>>> import numpy as np
>>> import numpy.linalg as la
>>> np.set_printoptions(precision=3, suppress=True, linewidth=200)
>>> mat = np.load("out19.npy")
>>> mat
array([[ 1.   ,  0.   ,  0.   ,  0.   ,  0.   ,  0.   ,  0.   ,  0.   ,  0.   ,  0.   ],
       [ 0.   ,  0.309,  0.   ,  0.   , -0.951,  0.   ,  0.   ,  0.   ,  0.   ,  0.   ],
       [ 0.   ,  0.   ,  1.   ,  0.   ,  0.   ,  0.   ,  0.   ,  0.   ,  0.   ,  0.   ],
       [ 0.   ,  0.   ,  0.   ,  1.   ,  0.   ,  0.   ,  0.   ,  0.   ,  0.   ,  0.   ],
       [ 0.   ,  0.951,  0.   ,  0.   ,  0.309,  0.   ,  0.   ,  0.   ,  0.   ,  0.   ],
       [ 0.   ,  0.   ,  0.   ,  0.   ,  0.   ,  1.   ,  0.   ,  0.   ,  0.   ,  0.   ],
       [ 0.   ,  0.   ,  0.   ,  0.   ,  0.   ,  0.   ,  1.   ,  0.   ,  0.   ,  0.   ],
       [ 0.   ,  0.   ,  0.   ,  0.   ,  0.   ,  0.   ,  0.   ,  1.   ,  0.   ,  0.   ],
       [ 0.   ,  0.   ,  0.   ,  0.   ,  0.   ,  0.   ,  0.   ,  0.   ,  1.   ,  0.   ],
       [ 0.   ,  0.   ,  0.   ,  0.   ,  0.   ,  0.   ,  0.   ,  0.   ,  0.   ,  1.   ]])
>>> x0 = np.array([-2, 2, 1, -3, 1, 3, 0, 1, -2, 1])
>>> round(la.norm(x0), 3), round(la.norm(mat @ x0), 3)
(np.float64(5.831), np.float64(5.831))
>>> [p for p in range(1, 25) if np.allclose(la.matrix_power(mat, p), np.eye(10))]
[5, 10, 15, 20]
>>> np.sort(la.eigvals(mat).real)
array([0.309, 0.309, 1.   , 1.   , 1.   , 1.   , 1.   , 1.   , 1.   , 1.   ])
>>> round(np.abs(la.eigvals(mat)).max(), 3)
np.float64(1.0)
>>> la.matrix_power(mat, 4)
array([[ 1.   ,  0.   ,  0.   ,  0.   ,  0.   ,  0.   ,  0.   ,  0.   ,  0.   ,  0.   ],
       [ 0.   ,  0.309,  0.   ,  0.   ,  0.951,  0.   ,  0.   ,  0.   ,  0.   ,  0.   ],
       [ 0.   ,  0.   ,  1.   ,  0.   ,  0.   ,  0.   ,  0.   ,  0.   ,  0.   ,  0.   ],
       [ 0.   ,  0.   ,  0.   ,  1.   ,  0.   ,  0.   ,  0.   ,  0.   ,  0.   ,  0.   ],
       [ 0.   , -0.951,  0.   ,  0.   ,  0.309,  0.   ,  0.   ,  0.   ,  0.   ,  0.   ],
       [ 0.   ,  0.   ,  0.   ,  0.   ,  0.   ,  1.   ,  0.   ,  0.   ,  0.   ,  0.   ],
       [ 0.   ,  0.   ,  0.   ,  0.   ,  0.   ,  0.   ,  1.   ,  0.   ,  0.   ,  0.   ],
       [ 0.   ,  0.   ,  0.   ,  0.   ,  0.   ,  0.   ,  0.   ,  1.   ,  0.   ,  0.   ],
       [ 0.   ,  0.   ,  0.   ,  0.   ,  0.   ,  0.   ,  0.   ,  0.   ,  1.   ,  0.   ],
       [ 0.   ,  0.   ,  0.   ,  0.   ,  0.   ,  0.   ,  0.   ,  0.   ,  0.   ,  1.   ]])
>>> (mat + mat.T) / 2
array([[1.   , 0.   , 0.   , 0.   , 0.   , 0.   , 0.   , 0.   , 0.   , 0.   ],
       [0.   , 0.309, 0.   , 0.   , 0.   , 0.   , 0.   , 0.   , 0.   , 0.   ],
       [0.   , 0.   , 1.   , 0.   , 0.   , 0.   , 0.   , 0.   , 0.   , 0.   ],
       [0.   , 0.   , 0.   , 1.   , 0.   , 0.   , 0.   , 0.   , 0.   , 0.   ],
       [0.   , 0.   , 0.   , 0.   , 0.309, 0.   , 0.   , 0.   , 0.   , 0.   ],
       [0.   , 0.   , 0.   , 0.   , 0.   , 1.   , 0.   , 0.   , 0.   , 0.   ],
       [0.   , 0.   , 0.   , 0.   , 0.   , 0.   , 1.   , 0.   , 0.   , 0.   ],
       [0.   , 0.   , 0.   , 0.   , 0.   , 0.   , 0.   , 1.   , 0.   , 0.   ],
       [0.   , 0.   , 0.   , 0.   , 0.   , 0.   , 0.   , 0.   , 1.   , 0.   ],
       [0.   , 0.   , 0.   , 0.   , 0.   , 0.   , 0.   , 0.   , 0.   , 1.   ]])
>>> np.allclose(mat @ mat.T, mat.T @ mat)
True
>>> np.sort(np.abs(la.eigvals(mat)))
array([1., 1., 1., 1., 1., 1., 1., 1., 1., 1.])
